% python3 -q
>>> import numpy as np
>>> import numpy.linalg as la
>>> np.set_printoptions(precision=2, suppress=True, linewidth=200)
>>> rnd = lambda a: np.round(a, 2) + 0
>>> mat = np.loadtxt("x.csv", delimiter=",")
>>> print(mat)
[[8. 6. 4. 8.]
 [6. 9. 6. 6.]
 [4. 6. 5. 4.]
 [8. 6. 4. 8.]]
>>> # row 3 repeats row 0
>>> rng = np.random.default_rng(652425)
>>> lab = rng.permutation(4)
>>> print(lab)
[0 1 2 3]
>>> B = mat[lab][:, lab]
>>> print(rnd(np.sort(np.abs(la.eigvals(B)))))
[ 0.    0.66  4.4  24.94]
>>> print(B)
[[8. 6. 4. 8.]
 [6. 9. 6. 6.]
 [4. 6. 5. 4.]
 [8. 6. 4. 8.]]
>>> print(np.diag(B))
[8. 9. 5. 8.]
>>> print(rnd(la.det(B)), rnd(la.det(mat[lab])))
0.0 0.0
>>> print(np.allclose(B, mat))
True
>>> U, sig, VT = la.svd(mat)
>>> print(rnd(sig))
[24.94  4.4   0.66  0.  ]
>>> print(np.argmax(sig[:-1] / (sig[1:] + 1e-6)) + 1)
3
>>> B = U[:, :3] @ np.diag(sig[:3]) @ VT[:3]
>>> print(rnd(np.abs(mat - B).max()))
0.0
>>> print(rnd(B))
[[8. 6. 4. 8.]
 [6. 9. 6. 6.]
 [4. 6. 5. 4.]
 [8. 6. 4. 8.]]
>>> print(rnd(la.norm(mat - B, 2)), rnd(sig[3]))
0.0 0.0
>>> print(la.matrix_rank(B))
3
>>> r = la.matrix_rank(mat)
>>> print(r)
3
>>> null = la.svd(mat)[2][r:].T
>>> print(rnd(null[:, 0] / null[np.abs(null[:, 0]).round(6).argmax(), 0]))
[ 1.  0.  0. -1.]
>>> print(la.matrix_rank(mat.T @ mat), la.matrix_rank(mat @ mat.T))
3 3
>>> print([int(la.matrix_rank(mat[:i])) for i in range(1, len(mat) + 1)])
[1, 2, 3, 3]
>>> print(rnd(mat @ null))
[[0.]
 [0.]
 [0.]
 [0.]]
>>> E = np.diag(10 * np.array([-3, 0])) + np.array([[2, 2], [3, 3]])
>>> print(E)
[[-28   2]
 [  3   3]]
>>> # column 0 dominates
>>> x = np.array([5, -4])
>>> print(E * x)
[[-140   -8]
 [  15  -12]]
>>> print((E * x).sum(axis=1))
[-148    3]
>>> print(E @ (2 * x))
[-296    6]
>>> F = 0.9 ** np.abs(np.subtract.outer(np.arange(4), np.arange(4)))
>>> print(rnd(F))
[[1.   0.9  0.81 0.73]
 [0.9  1.   0.9  0.81]
 [0.81 0.9  1.   0.9 ]
 [0.73 0.81 0.9  1.  ]]
>>> # equal to its transpose
>>> U, sig, VT = la.svd(F)
>>> print(np.argmax(sig[:-1] / (sig[1:] + 1e-6)) + 1)
1
>>> B = U[:, :1] @ np.diag(sig[:1]) @ VT[:1]
>>> print(rnd(la.norm(F - B, 2)), rnd(sig[1]))
0.31 0.31
>>> print(rnd(np.abs(F - B).max()))
0.16
